In [1]: import numpy as np

In [2]: import numpy.linalg as la

In [3]: np.set_printoptions(precision=2, suppress=True, linewidth=100)

In [4]: A = np.loadtxt("data.csv", delimiter=",")

In [5]: print(A)
[[ 3.1 -1.  -1.  -3.   2. ]
 [ 2.   1.1 -2.   2.   3. ]
 [-1.   2.  -0.9  2.   3. ]
 [ 0.  -2.   2.   0.1  2. ]
 [ 3.  -1.  -1.  -3.   2.1]]

In [6]: Uu, sv, vt = la.svd(A)

In [7]: print(np.argmax(sv[:-1] / (sv[1:] + 1e-6)) + 1)
4

In [8]: other = Uu[:, :4] @ np.diag(sv[:4]) @ vt[:4]

In [9]: print(np.round(la.norm(A - other) / la.norm(A), 2))
0.0

In [10]: theta = np.radians(90)

In [11]: r_ = np.eye(5)

In [12]: r_[4, 4] = r_[3, 3] = np.cos(theta)

In [13]: r_[4, 3], r_[3, 4] = -np.sin(theta), np.sin(theta)

In [14]: print(r_.round(2) + 0)
[[ 1.  0.  0.  0.  0.]
 [ 0.  1.  0.  0.  0.]
 [ 0.  0.  1.  0.  0.]
 [ 0.  0.  0.  0.  1.]
 [ 0.  0.  0. -1.  0.]]

In [15]: other = A @ r_.T

In [16]: print(other)
[[ 3.1 -1.  -1.   2.   3. ]
 [ 2.   1.1 -2.   3.  -2. ]
 [-1.   2.  -0.9  3.  -2. ]
 [ 0.  -2.   2.   2.  -0.1]
 [ 3.  -1.  -1.   2.1  3. ]]

In [17]: hat = np.triu(np.array([[-1, -1, 2, 0, 2],
    ...:     [3, -1, -2, 3, -1],
    ...:     [0, 2, -1, -1, -3],
    ...:     [-1, 2, -3, -3, 3],
    ...:     [3, -2, 0, 3, -1]]), 1) + np.eye(5)

In [18]: other = hat @ A @ la.inv(hat)

In [19]: print(other)
[[  5.1   5.   -3.  -25.   70. ]
 [  1.   -6.9  -9.   13.  -74. ]
 [-10.   -3.   14.1  34.  -48. ]
 [  9.    4.  -11.  -31.9  57. ]
 [  3.    2.   -3.  -12.   25.1]]

In [20]: print(np.round(la.det(other), 2))
7.86

In [21]: mat = np.load("w.npy")

In [22]: print(mat)
[[3. 2. 2. 2.]
 [2. 3. 2. 2.]
 [2. 2. 3. 2.]
 [2. 2. 2. 3.]]

In [23]: vals, vecs = la.eig(mat)

In [24]: print(round(np.prod(vals), 2))
9.0

In [25]: print(vals)
[1. 9. 1. 1.]

In [26]: data = np.load("x.npy")

In [27]: print(data)
[[-2.  0.  0.  0.]
 [ 0. -2. -3. -3.]
 [ 0. -3. -2. -3.]
 [ 0. -3. -3. -2.]]

In [28]: print(round(float(np.abs(la.eigvals(data)).max()), 2))
8.0

In [29]: print((data - data.T) / 2)
[[0. 0. 0. 0.]
 [0. 0. 0. 0.]
 [0. 0. 0. 0.]
 [0. 0. 0. 0.]]

In [30]: vals, vecs = la.eigh(data)

In [31]: vec = np.array([3, 2, -2, -1])

In [32]: print(vec @ data @ vec)
-12.0

In [33]: print(la.eigvalsh(data[1:, 1:]))
[-8.  1.  1.]

In [34]: rng = np.random.default_rng(172894)

In [35]: z = rng.permutation(4)

In [36]: print(z)
[2 3 0 1]

In [37]: other = data[z][:, z]

In [38]: print(np.trace(other))
-8.0

In [39]: print(np.allclose(other, data))
False

In [40]: print((la.matrix_power((data != 0) + (data.T != 0) + np.eye(4), 4) > 0).astype(int))
[[1 0 0 0]
 [0 1 1 1]
 [0 1 1 1]
 [0 1 1 1]]

In [41]: print(np.sort(la.eigvals(data).real))
[-8. -2.  1.  1.]

In [42]: print(data @ data)
[[ 4.  0.  0.  0.]
 [ 0. 22. 21. 21.]
 [ 0. 21. 22. 21.]
 [ 0. 21. 21. 22.]]

In [43]: print(np.flatnonzero(la.matrix_power((data != 0) + (data.T != 0) + np.eye(4), 4)[2]))
[1 2 3]

In [44]: print(round(float(la.det(2 * data)), 2), np.round(la.det(data), 2))
256.0 16.0

In [45]: print(np.kron(np.eye(2, dtype=int), data))
[[-2.  0.  0.  0. -0.  0.  0.  0.]
 [ 0. -2. -3. -3.  0. -0. -0. -0.]
 [ 0. -3. -2. -3.  0. -0. -0. -0.]
 [ 0. -3. -3. -2.  0. -0. -0. -0.]
 [-0.  0.  0.  0. -2.  0.  0.  0.]
 [ 0. -0. -0. -0.  0. -2. -3. -3.]
 [ 0. -0. -0. -0.  0. -3. -2. -3.]
 [ 0. -0. -0. -0.  0. -3. -3. -2.]]

In [46]: print(np.einsum("ii->", data))
-8.0

In [47]: print(la.eigvals(data))
[ 1. -8.  1. -2.]

In [48]: print(np.round(la.det(data[::-1]), 2))
16.0

In [49]: arr = np.load("a.npy")

In [50]: print(arr)
[[-1.  1.  1.  1.  1.  1.  1.  1.  1.  1.]
 [ 1. -1.  1.  1.  1.  1.  1.  1.  1.  1.]
 [ 1.  1. -1.  1.  1.  1.  1.  1.  1.  1.]
 [ 1.  1.  1. -1.  1.  1.  1.  1.  1.  1.]
 [ 1.  1.  1.  1. -1.  1.  1.  1.  1.  1.]
 [ 1.  1.  1.  1.  1. -1.  1.  1.  1.  1.]
 [ 1.  1.  1.  1.  1.  1. -1.  1.  1.  1.]
 [ 1.  1.  1.  1.  1.  1.  1. -1.  1.  1.]
 [ 1.  1.  1.  1.  1.  1.  1.  1. -1.  1.]
 [ 1.  1.  1.  1.  1.  1.  1.  1.  1. -1.]]

In [51]: vec = np.array([1, 2, 0, 0, 2, 1, 1, 0, 0, 1])

In [52]: print(np.sign((arr @ vec).round(6)))
[1. 1. 1. 1. 1. 1. 1. 1. 1. 1.]

In [53]: print(arr * vec)
[[-1.  2.  0.  0.  2.  1.  1.  0.  0.  1.]
 [ 1. -2.  0.  0.  2.  1.  1.  0.  0.  1.]
 [ 1.  2. -0.  0.  2.  1.  1.  0.  0.  1.]
 [ 1.  2.  0. -0.  2.  1.  1.  0.  0.  1.]
 [ 1.  2.  0.  0. -2.  1.  1.  0.  0.  1.]
 [ 1.  2.  0.  0.  2. -1.  1.  0.  0.  1.]
 [ 1.  2.  0.  0.  2.  1. -1.  0.  0.  1.]
 [ 1.  2.  0.  0.  2.  1.  1. -0.  0.  1.]
 [ 1.  2.  0.  0.  2.  1.  1.  0. -0.  1.]
 [ 1.  2.  0.  0.  2.  1.  1.  0.  0. -1.]]

In [54]: print(arr @ (2 * vec))
[12.  8. 16. 16.  8. 12. 12. 16. 16. 12.]

In [55]: print(arr @ np.ones(10))
[8. 8. 8. 8. 8. 8. 8. 8. 8. 8.]

In [56]: print(la.norm(arr @ vec) <= la.norm(arr, 2) * la.norm(vec) + 1e-9)
True
